% python3 -q
>>> import numpy as np
>>> import numpy.linalg as la
>>> np.set_printoptions(precision=3, suppress=True, linewidth=200, sign=" ")
>>> rnd = lambda a: np.round(a, 3) + 0
>>> arr = np.load("arr.npy")
>>> arr
array([[ -4.075,  11.633, -13.546,   8.872],
       [ -7.615,  14.564, -13.563,   8.556],
       [ -7.279,  10.981, -13.112,   7.196],
       [ -6.982,  12.994, -12.558,   8.869],
       [ -4.58 ,  12.255, -14.161,   8.456],
       [ -7.61 ,  12.713, -12.194,  10.361],
       [ -5.843,  13.689, -10.444,   9.314],
       [ -5.763,  13.305, -12.999,   6.267],
       [ -5.856,  10.591, -10.543,   9.903],
       [ -5.743,  12.357, -11.893,   9.397]])
>>> Y = arr / np.sqrt((arr ** 2).mean(axis=1, keepdims=True))
>>> rnd(la.norm(Y, axis=1))
array([ 2.,  2.,  2.,  2.,  2.,  2.,  2.,  2.,  2.,  2.])
>>> rnd(Y[4])
array([-0.435,  1.164, -1.345,  0.803])
>>> M = np.loadtxt("block2.csv", delimiter=",")
>>> M
array([[ 0.,  0., -3., -1., -2.],
       [ 0.,  0.,  0., -3., -1.],
       [-3.,  0.,  0.,  0., -3.],
       [-1., -3.,  0.,  0.,  0.],
       [-2., -1., -3.,  0.,  0.]])
>>> Q, V = la.qr(M[:, :3])[0], la.qr(M[:, 3:])[0]
>>> sigma = la.svd(Q.T @ V, compute_uv=False)
>>> rnd(np.degrees(np.arccos(sigma.clip(0, 1))))
array([ 38.147,  76.052])
>>> (sigma > 0.9).sum()
np.int64(0)
>>> rnd(la.norm(Q @ Q.T - V @ V.T, 2))
np.float64(1.0)
>>> w, V = la.eig(M)
>>> rnd(np.prod(w))
np.float64(270.0)
>>> rnd(M @ V[:, 0] - w[0] * V[:, 0])
array([ 0.,  0.,  0.,  0.,  0.])
>>> rnd(np.sort(la.eigvals(M @ M)))
array([  1.91 ,   7.954,  11.694,  13.09 ,  31.353])
>>> rnd(w)
array([-5.599, -2.82 ,  1.382,  3.618,  3.42 ])
